$ python3 -q
>>> import numpy as np
>>> np.set_printoptions(precision=2, suppress=True, linewidth=120, sign=" ")
>>> tidy = lambda a: np.round(a, 2) + 0
>>> M = np.array([[-2, 4, -3, 1, 2, -1],
...     [0, -3, 2, -4, -4, 0],
...     [0, 0, -2, 4, 2, -5],
...     [0, 0, 0, 2, 3, -5],
...     [0, 0, 0, 0, 0, 2],
...     [0, 0, 0, 0, 0, 3]])
>>> np.argsort(-np.linalg.norm(M, axis=0).round(6), kind="stable")[:3]
array([ 5,  3,  4])
>>> np.linalg.matrix_rank(M, rtol=0.1)
np.int64(4)
>>> tidy(np.linalg.norm(M, 2) / np.linalg.norm(M))
np.float64(0.82)
>>> np.linalg.cond(M) > 100
np.True_
>>> m1 = np.load("out10.npy")
>>> m1
array([[  4,  -1,  -2,   4,  -1,  -4],
       [  0,   0,   0,   0,   0,   0],
       [  0,   0,   0,   0,   0,   0],
       [  5,   3,  -3,  -4,   1,   7],
       [  4,  -1,  -2,   4,  -1,  -4],
       [  1,   3,   3,   4,   0,   4],
       [  3,  11,  -8,  -7, -11,   1],
       [  8,  -1,  -1,   7,   1,   1],
       [ -3,   3,   2,   1,  -2,  -1],
       [  5,   5,  -5,  -3,  -5,  -3],
       [ -3,   3,   2,   1,  -2,  -1],
       [  1,   3,   3,   4,   0,   4],
       [  0,   0,   0,   0,   0,   0],
       [  2,   6,  -1,  -3,  -1,   6],
       [  6,   8,  -1,  -1,  -2,  -2],
       [  0,   0,   0,   0,   0,   0],
       [  1,   2,   0,   5,  -3,  -5],
       [  4,   0,   1,   3,   2,   5],
       [  1,   2,   0,   5,  -3,  -5],
       [  4,   0,   2,   1,   5,   2],
       [  4,  -1,  -2,   4,  -1,  -4],
       [ -3,   3,   2,   1,  -2,  -1],
       [  2,   6,  -1,  -3,  -1,   6],
       [  9,   4,  -7,   1,  -6,  -7],
       [  0,   0,   0,   0,   0,   0],
       [  9,   5,  -4,   0,  -3,   2],
       [  8,   0,   3,   4,   7,   7],
       [  1,   3,   3,   4,   0,   4],
       [  0,   0,   0,   0,   0,   0],
       [  0,   0,   0,   0,   0,   0]])
>>> # row 2 repeats row 1
>>> blk = np.stack([m1, -1 * m1, m1[::-1]])
>>> np.linalg.matrix_rank(blk)
array([ 6,  6,  6])
>>> tidy(np.linalg.norm(blk, axis=(1, 2)))
array([ 46.68,  46.68,  46.68])
>>> blk.shape
(3, 30, 6)
>>> np.linalg.matrix_rank(blk.reshape(3, -1))
np.int64(2)
>>> np.einsum("bij,cij->bc", blk, blk)
array([[ 2179, -2179,   594],
       [-2179,  2179,  -594],
       [  594,  -594,  2179]])
>>> lab = m1[:, 3] > np.median(m1[:, 3])
>>> f = m1[lab].mean(axis=0) - m1[~lab].mean(axis=0)
>>> ((m1 - m1.mean(axis=0)) @ f > 0).astype(int)
array([ 1,  0,  0,  0,  1,  1,  0,  1,  0,  0,  0,  1,  0,  0,  0,  0,  1,  1,  1,  1,  1,  0,  0,  0,  0,  0,  1,  1,
        0,  0])
>>> np.argsort(-np.abs(f).round(6), kind="stable")
array([ 3,  1,  2,  4,  0,  5])
>>> lab.astype(int)
array([ 1,  0,  0,  0,  1,  1,  0,  1,  0,  0,  0,  1,  0,  0,  0,  0,  1,  1,  1,  0,  1,  0,  0,  0,  0,  0,  1,  1,
        0,  0])
>>> F = np.array([[-3, -3, -3, -3, -3, -3],
...     [-1, 3, -1, 3, -1, 3],
...     [1, -2, 1, -2, 1, -2],
...     [-3, -3, -3, -3, -3, -3],
...     [-1, 3, -1, 3, -1, 3],
...     [1, -2, 1, -2, 1, -2]])
>>> # row 3 repeats row 0
>>> np.linalg.lstsq(F[:-1].T, F[-1])[2]
np.int32(2)
>>> tidy(F @ np.linalg.pinv(F) @ F)
array([[-3., -3., -3., -3., -3., -3.],
       [-1.,  3., -1.,  3., -1.,  3.],
       [ 1., -2.,  1., -2.,  1., -2.],
       [-3., -3., -3., -3., -3., -3.],
       [-1.,  3., -1.,  3., -1.,  3.],
       [ 1., -2.,  1., -2.,  1., -2.]])
>>> tidy(np.trace(np.linalg.pinv(F) @ F))
np.float64(2.0)
>>> np.allclose(F[:-1].T @ np.linalg.lstsq(F[:-1].T, F[-1])[0], F[-1])
True
>>> np.unique(F.round(6), axis=0).shape
(3, 6)
